>>> import numpy as np
>>> from numpy import linalg as LA
>>> np.set_printoptions(suppress=True, linewidth=100)
>>> s = 5 * 0.9 ** np.arange(5)
>>> O, _ = LA.qr(np.array([[1.7, 1.2, -0.2, -0.2, 0.6],
...     [1.5, 0.7, -1.7, -2.5, -1.9],
...     [-0.3, 0.3, 0.1, -1.7, -1.3],
...     [-0.7, 0.8, 3.2, 0.8, 0.2],
...     [-0.9, -1.2, -1.7, -1.1, -0.1]]))
>>> rng = np.random.default_rng(94)
>>> J = rng.normal(size=(12, 5)) * s @ O
>>> J.round(2)
array([[-4.56,  0.07,  1.18, -0.76,  4.07],
       [-2.86, -0.27,  0.83, -1.  , -3.72],
       [ 4.76, -4.7 ,  2.38, -7.19, -3.8 ],
       [-0.16, -2.52,  1.91,  0.58, -4.4 ],
       [-6.59,  1.63,  1.64,  3.06,  5.2 ],
       [ 7.16,  1.62,  0.6 , -2.36, -5.21],
       [-2.93,  3.95, -3.19, -3.76,  1.97],
       [ 1.79,  0.57, -1.83, -2.5 , -0.07],
       [-2.47, -0.4 ,  3.58, -0.13,  6.59],
       [-1.9 , -0.94, -0.34, -4.3 ,  4.68],
       [ 5.04, -5.01, 11.67, -3.58, -1.98],
       [ 5.  , -3.81,  1.1 ,  5.55,  0.05]])
>>> cov = np.cov(J, rowvar=False)
>>> np.argsort(-J.std(axis=0).round(6), kind="stable")
array([0, 4, 2, 3, 1])
>>> cov.shape
(5, 5)
>>> np.round(np.polyfit(J[:, 4], J[:, 2], 1), 2)
array([-0.12,  1.66])
>>> print(round(float(np.corrcoef(J[:, 4], J[:, 2])[0, 1]), 2))
-0.14
>>> np.round(np.median(J, axis=0), 2)
array([-1.03, -0.34,  1.14, -1.68, -0.01])
>>> K = np.load("block11.npy")
>>> K
array([[-1.,  1.,  3.,  1.,  0.],
       [ 1., -1.,  3.,  1.,  0.],
       [ 3.,  3.,  7.,  3.,  0.],
       [ 1.,  1.,  3., -1.,  0.],
       [ 0.,  0.,  0.,  0., -2.]])
>>> # equal to its transpose
>>> w, V = LA.eigh(K)
>>> vec = np.array([-2, -1, 2, -3, -3])
>>> print(vec @ K @ vec / (vec @ vec), round(float(w[0]), 2), round(w[-1], 2))
-2.0 -2.0 10.0
>>> np.round(V * np.maximum(w, 0) @ V.T, 2)
array([[0.83, 0.83, 2.5 , 0.83, 0.  ],
       [0.83, 0.83, 2.5 , 0.83, 0.  ],
       [2.5 , 2.5 , 7.5 , 2.5 , 0.  ],
       [0.83, 0.83, 2.5 , 0.83, 0.  ],
       [0.  , 0.  , 0.  , 0.  , 0.  ]])
>>> (np.sign(V[:, -1].round(6)) == np.sign(V[0, -1].round(6))).astype(int)
array([1, 1, 1, 1, 0])
>>> np.abs(K).sum(axis=1).max(), round(float(np.abs(w).max()), 2)
(np.float64(16.0), 10.0)
>>> np.round(LA.eigvalsh(K[1:, 1:]), 2)
array([-2., -2., -2.,  9.])
>>> vec = np.array([7, 3, -2, 9, 6])
>>> target = K @ vec
>>> print(target)
[ -1.   7.  43.  -5. -12.]
>>> print(np.round(LA.solve(K.T, K[3]), 2) + 0)
[0. 0. 0. 1. 0.]
>>> print((LA.matrix_power((K != 0) + (K.T != 0) + np.eye(5), 5) > 0).astype(int))
[[1 1 1 1 0]
 [1 1 1 1 0]
 [1 1 1 1 0]
 [1 1 1 1 0]
 [0 0 0 0 1]]
>>> print(K @ K)
[[12.  8. 24.  8.  0.]
 [ 8. 12. 24.  8.  0.]
 [24. 24. 76. 24.  0.]
 [ 8.  8. 24. 12.  0.]
 [ 0.  0.  0.  0.  4.]]
>>> r0 = np.array([3, 3])
>>> np.polyval(r0, K[4])
array([ 3.,  3.,  3.,  3., -3.])
>>> print(np.array([np.convolve(row, r0, "same") for row in K]))
[[-3.  0. 12. 12.  3.]
 [ 3.  0.  6. 12.  3.]
 [ 9. 18. 30. 30.  9.]
 [ 3.  6. 12.  6. -3.]
 [ 0.  0.  0.  0. -6.]]
>>> U, s, Vh = LA.svd(K, full_matrices=False)
>>> np.abs(U[:, 0]).round(6).argmax()
np.int64(2)
>>> print(np.round(np.cumsum(s ** 2) / np.sum(s ** 2), 2))
[0.86 0.9  0.93 0.97 1.  ]
>>> np.round(U.T @ U, 2) + 0
array([[1., 0., 0., 0., 0.],
       [0., 1., 0., 0., 0.],
       [0., 0., 1., 0., 0.],
       [0., 0., 0., 1., 0.],
       [0., 0., 0., 0., 1.]])
>>> print(np.round(s / s[0], 2))
[1.  0.2 0.2 0.2 0.2]
>>> (s > 1e-8).sum()
np.int64(5)
>>> np.round(Vh @ Vh.T, 2) + 0
array([[1., 0., 0., 0., 0.],
       [0., 1., 0., 0., 0.],
       [0., 0., 1., 0., 0.],
       [0., 0., 0., 1., 0.],
       [0., 0., 0., 0., 1.]])
>>> E = (rng.random((11, 11)) < 0.3) + np.eye(11)
>>> E /= E.sum(axis=1, keepdims=True)
>>> E.round(2)
array([[0.5 , 0.  , 0.  , 0.25, 0.  , 0.  , 0.  , 0.25, 0.  , 0.  , 0.  ],
       [0.  , 0.5 , 0.  , 0.  , 0.  , 0.5 , 0.  , 0.  , 0.  , 0.  , 0.  ],
       [0.  , 0.  , 0.17, 0.17, 0.  , 0.17, 0.  , 0.17, 0.17, 0.  , 0.17],
       [0.14, 0.  , 0.  , 0.14, 0.  , 0.  , 0.14, 0.14, 0.14, 0.14, 0.14],
       [0.  , 0.  , 0.17, 0.17, 0.33, 0.  , 0.17, 0.  , 0.17, 0.  , 0.  ],
       [0.  , 0.  , 0.  , 0.2 , 0.  , 0.2 , 0.  , 0.2 , 0.2 , 0.  , 0.2 ],
       [0.  , 0.  , 0.  , 0.  , 0.  , 0.  , 0.5 , 0.  , 0.  , 0.  , 0.5 ],
       [0.  , 0.  , 0.  , 0.  , 0.  , 0.  , 0.  , 0.5 , 0.  , 0.5 , 0.  ],
       [0.2 , 0.  , 0.  , 0.  , 0.  , 0.  , 0.2 , 0.  , 0.4 , 0.  , 0.2 ],
       [0.25, 0.  , 0.25, 0.25, 0.  , 0.  , 0.  , 0.  , 0.  , 0.25, 0.  ],
       [0.  , 0.  , 0.33, 0.  , 0.  , 0.  , 0.  , 0.33, 0.  , 0.  , 0.33]])
>>> # row-stochastic, so 1 is an eigenvalue
>>> idx = rng.permutation(11)
>>> idx
array([ 0,  9,  1,  7,  8,  2,  4,  5,  3, 10,  6])
>>> A2 = E[idx][:, idx]
>>> np.allclose(A2, E)
False
>>> np.round(LA.det(A2), 2), round(LA.det(E[idx]), 2)
(np.float64(0.0), np.float64(-0.0))
>>> print(np.round(np.trace(A2), 2))
3.83
>>> print(np.round(np.diag(A2), 2))
[0.5  0.25 0.5  0.5  0.4  0.17 0.33 0.2  0.14 0.33 0.5 ]
>>> A2 = np.array([[8, 4, -9],
...     [8, -7, -3],
...     [-3, 7, 9],
...     [0, -7, -6],
...     [1, 1, 9],
...     [-2, -2, -9],
...     [-5, 2, -5],
...     [5, 2, -9],
...     [3, -4, -3],
...     [-7, -6, 3],
...     [9, 4, 6]])
>>> np.round(np.einsum("ij->j", E), 2)
array([1.09, 0.5 , 0.92, 1.18, 0.33, 0.87, 1.01, 1.59, 1.08, 0.89, 1.54])
>>> np.round(np.einsum("ij,ij->i", E, E), 2)
array([0.38, 0.5 , 0.17, 0.14, 0.22, 0.2 , 0.5 , 0.5 , 0.28, 0.25, 0.33])
>>> vec = np.array([-2, 1, 2, -2, -1, 1, -2, -2, 0, 1, -1])
>>> target = E @ vec
>>> beta, lr = np.zeros(11), 1 / LA.norm(E, 2) ** 2
>>> for i in range(300):
...     beta -= lr * E.T @ (E @ beta - target)
...     if i % 50 == 0: print(i, round(LA.norm(E @ beta - target), 2))
... 
0 1.45
50 0.03
100 0.01
150 0.01
200 0.01
250 0.01
>>> beta.round(2)
array([-2.08,  1.17,  1.99, -1.88, -1.08,  0.83, -1.98, -1.97,  0.04,  0.96, -1.02])
>>> r0, g = E[8], E[0]
>>> print(r0 @ r0)
0.28
>>> pr = (r0 @ g) / (r0 @ r0) * r0
>>> round(float((g - pr) @ r0), 2)
-0.0
>>> np.round(g - pr, 2)
array([ 0.43,  0.  ,  0.  ,  0.25,  0.  ,  0.  , -0.07,  0.25, -0.14,  0.  , -0.07])
>>> A = np.load("sample2.npy")
>>> A.round(2)
array([[-0.71, -0.31, -1.21, -1.46,  0.18, -0.59, -0.71,  2.05, -1.28,  0.08],
       [-0.31, -0.13,  0.27, -0.25, -1.34,  0.22, -1.14, -0.17, -1.31, -0.74],
       [-1.21,  0.27,  0.47,  0.87, -1.2 , -1.  , -1.78,  0.86,  0.21,  0.43],
       [-1.46, -0.25,  0.87,  1.5 ,  0.13,  1.63, -1.63,  0.37,  0.39, -1.86],
       [ 0.18, -1.34, -1.2 ,  0.13, -2.92,  1.23,  0.46, -0.13, -0.17, -0.97],
       [-0.59,  0.22, -1.  ,  1.63,  1.23,  1.51,  0.47, -2.04, -0.66,  2.4 ],
       [-0.71, -1.14, -1.78, -1.63,  0.46,  0.47,  1.12,  1.68,  0.24,  1.09],
       [ 2.05, -0.17,  0.86,  0.37, -0.13, -2.04,  1.68,  0.1 ,  1.19, -1.06],
       [-1.28, -1.31,  0.21,  0.39, -0.17, -0.66,  0.24,  1.19,  0.64,  1.14],
       [ 0.08, -0.74,  0.43, -1.86, -0.97,  2.4 ,  1.09, -1.06,  1.14, -0.58]])
>>> idx = rng.permutation(10)
>>> idx
array([4, 0, 2, 7, 5, 1, 6, 3, 8, 9])
>>> A2 = A[idx][:, idx]
>>> np.allclose(A2, A)
False
>>> W0 = 4 * np.eye(11) + np.eye(11, k=1)
>>> print(W0)
[[4. 1. 0. 0. 0. 0. 0. 0. 0. 0. 0.]
 [0. 4. 1. 0. 0. 0. 0. 0. 0. 0. 0.]
 [0. 0. 4. 1. 0. 0. 0. 0. 0. 0. 0.]
 [0. 0. 0. 4. 1. 0. 0. 0. 0. 0. 0.]
 [0. 0. 0. 0. 4. 1. 0. 0. 0. 0. 0.]
 [0. 0. 0. 0. 0. 4. 1. 0. 0. 0. 0.]
 [0. 0. 0. 0. 0. 0. 4. 1. 0. 0. 0.]
 [0. 0. 0. 0. 0. 0. 0. 4. 1. 0. 0.]
 [0. 0. 0. 0. 0. 0. 0. 0. 4. 1. 0.]
 [0. 0. 0. 0. 0. 0. 0. 0. 0. 4. 1.]
 [0. 0. 0. 0. 0. 0. 0. 0. 0. 0. 4.]]
>>> # triangular, det is the product of the diagonal
>>> A2 = W0[0, 0] * W0[1:] - np.outer(W0[1:, 0], W0[0])
>>> A2
array([[ 0., 16.,  4.,  0.,  0.,  0.,  0.,  0.,  0.,  0.,  0.],
       [ 0.,  0., 16.,  4.,  0.,  0.,  0.,  0.,  0.,  0.,  0.],
       [ 0.,  0.,  0., 16.,  4.,  0.,  0.,  0.,  0.,  0.,  0.],
       [ 0.,  0.,  0.,  0., 16.,  4.,  0.,  0.,  0.,  0.,  0.],
       [ 0.,  0.,  0.,  0.,  0., 16.,  4.,  0.,  0.,  0.,  0.],
       [ 0.,  0.,  0.,  0.,  0.,  0., 16.,  4.,  0.,  0.,  0.],
       [ 0.,  0.,  0.,  0.,  0.,  0.,  0., 16.,  4.,  0.,  0.],
       [ 0.,  0.,  0.,  0.,  0.,  0.,  0.,  0., 16.,  4.,  0.],
       [ 0.,  0.,  0.,  0.,  0.,  0.,  0.,  0.,  0., 16.,  4.],
       [ 0.,  0.,  0.,  0.,  0.,  0.,  0.,  0.,  0.,  0., 16.]])
>>> np.flatnonzero(~A2.round(6).any(axis=1))
array([], dtype=int64)
>>> np.round(np.sort(LA.eigvals(W0)), 2)
array([4., 4., 4., 4., 4., 4., 4., 4., 4., 4., 4.])
>>> print(LA.matrix_rank(W0 - W0[0, 0] * np.eye(11)))
10
>>> O, V = LA.qr(W0[:, :1])[0], LA.qr(W0[:, 1:])[0]
>>> s = LA.svd(O.T @ V, compute_uv=False)
>>> print(s.round(2))
[0.25]
>>> (s > 0.9).sum()
np.int64(0)
>>> np.round(np.degrees(np.arccos(s.clip(0, 1))), 2)
array([75.52])
>>> def softmax(z):
...     e = np.exp(z - z.max(axis=-1, keepdims=True))
...     return e / e.sum(axis=-1, keepdims=True)
... 
>>> np.round(softmax(W0[0]), 2)
array([0.82, 0.04, 0.02, 0.02, 0.02, 0.02, 0.02, 0.02, 0.02, 0.02, 0.02])
>>> np.round(softmax(10 * W0[0]), 2) + 0
array([1., 0., 0., 0., 0., 0., 0., 0., 0., 0., 0.])
>>> np.round(softmax(W0[0] + -3), 2)
array([0.82, 0.04, 0.02, 0.02, 0.02, 0.02, 0.02, 0.02, 0.02, 0.02, 0.02])
>>> scores = W0 @ W0.T / np.sqrt(11)
>>> np.round(softmax(scores + np.triu(np.full(scores.shape, -np.inf), 1)), 2)
array([[1.  , 0.  , 0.  , 0.  , 0.  , 0.  , 0.  , 0.  , 0.  , 0.  , 0.  ],
       [0.02, 0.98, 0.  , 0.  , 0.  , 0.  , 0.  , 0.  , 0.  , 0.  , 0.  ],
       [0.01, 0.02, 0.97, 0.  , 0.  , 0.  , 0.  , 0.  , 0.  , 0.  , 0.  ],
       [0.01, 0.01, 0.02, 0.97, 0.  , 0.  , 0.  , 0.  , 0.  , 0.  , 0.  ],
       [0.01, 0.01, 0.01, 0.02, 0.96, 0.  , 0.  , 0.  , 0.  , 0.  , 0.  ],
       [0.01, 0.01, 0.01, 0.01, 0.02, 0.96, 0.  , 0.  , 0.  , 0.  , 0.  ],
       [0.01, 0.01, 0.01, 0.01, 0.01, 0.02, 0.95, 0.  , 0.  , 0.  , 0.  ],
       [0.01, 0.01, 0.01, 0.01, 0.01, 0.01, 0.02, 0.95, 0.  , 0.  , 0.  ],
       [0.01, 0.01, 0.01, 0.01, 0.01, 0.01, 0.01, 0.02, 0.94, 0.  , 0.  ],
       [0.01, 0.01, 0.01, 0.01, 0.01, 0.01, 0.01, 0.01, 0.02, 0.94, 0.  ],
       [0.01, 0.01, 0.01, 0.01, 0.01, 0.01, 0.01, 0.01, 0.01, 0.02, 0.91]])
>>> W0 @ W0
array([[16.,  8.,  1.,  0.,  0.,  0.,  0.,  0.,  0.,  0.,  0.],
       [ 0., 16.,  8.,  1.,  0.,  0.,  0.,  0.,  0.,  0.,  0.],
       [ 0.,  0., 16.,  8.,  1.,  0.,  0.,  0.,  0.,  0.,  0.],
       [ 0.,  0.,  0., 16.,  8.,  1.,  0.,  0.,  0.,  0.,  0.],
       [ 0.,  0.,  0.,  0., 16.,  8.,  1.,  0.,  0.,  0.,  0.],
       [ 0.,  0.,  0.,  0.,  0., 16.,  8.,  1.,  0.,  0.,  0.],
       [ 0.,  0.,  0.,  0.,  0.,  0., 16.,  8.,  1.,  0.,  0.],
       [ 0.,  0.,  0.,  0.,  0.,  0.,  0., 16.,  8.,  1.,  0.],
       [ 0.,  0.,  0.,  0.,  0.,  0.,  0.,  0., 16.,  8.,  1.],
       [ 0.,  0.,  0.,  0.,  0.,  0.,  0.,  0.,  0., 16.,  8.],
       [ 0.,  0.,  0.,  0.,  0.,  0.,  0.,  0.,  0.,  0., 16.]])
>>> print(np.round(np.abs(LA.eigvals(W0)).max(), 2))
4.0
>>> np.trace(W0)
np.float64(44.0)
>>> (W0 + W0.T) / 2
array([[4. , 0.5, 0. , 0. , 0. , 0. , 0. , 0. , 0. , 0. , 0. ],
       [0.5, 4. , 0.5, 0. , 0. , 0. , 0. , 0. , 0. , 0. , 0. ],
       [0. , 0.5, 4. , 0.5, 0. , 0. , 0. , 0. , 0. , 0. , 0. ],
       [0. , 0. , 0.5, 4. , 0.5, 0. , 0. , 0. , 0. , 0. , 0. ],
       [0. , 0. , 0. , 0.5, 4. , 0.5, 0. , 0. , 0. , 0. , 0. ],
       [0. , 0. , 0. , 0. , 0.5, 4. , 0.5, 0. , 0. , 0. , 0. ],
       [0. , 0. , 0. , 0. , 0. , 0.5, 4. , 0.5, 0. , 0. , 0. ],
       [0. , 0. , 0. , 0. , 0. , 0. , 0.5, 4. , 0.5, 0. , 0. ],
       [0. , 0. , 0. , 0. , 0. , 0. , 0. , 0.5, 4. , 0.5, 0. ],
       [0. , 0. , 0. , 0. , 0. , 0. , 0. , 0. , 0.5, 4. , 0.5],
       [0. , 0. , 0. , 0. , 0. , 0. , 0. , 0. , 0. , 0.5, 4. ]])
>>> np.round(LA.matrix_power(W0, 3), 2)
array([[64., 48., 12.,  1.,  0.,  0.,  0.,  0.,  0.,  0.,  0.],
       [ 0., 64., 48., 12.,  1.,  0.,  0.,  0.,  0.,  0.,  0.],
       [ 0.,  0., 64., 48., 12.,  1.,  0.,  0.,  0.,  0.,  0.],
       [ 0.,  0.,  0., 64., 48., 12.,  1.,  0.,  0.,  0.,  0.],
       [ 0.,  0.,  0.,  0., 64., 48., 12.,  1.,  0.,  0.,  0.],
       [ 0.,  0.,  0.,  0.,  0., 64., 48., 12.,  1.,  0.,  0.],
       [ 0.,  0.,  0.,  0.,  0.,  0., 64., 48., 12.,  1.,  0.],
       [ 0.,  0.,  0.,  0.,  0.,  0.,  0., 64., 48., 12.,  1.],
       [ 0.,  0.,  0.,  0.,  0.,  0.,  0.,  0., 64., 48., 12.],
       [ 0.,  0.,  0.,  0.,  0.,  0.,  0.,  0.,  0., 64., 48.],
       [ 0.,  0.,  0.,  0.,  0.,  0.,  0.,  0.,  0.,  0., 64.]])
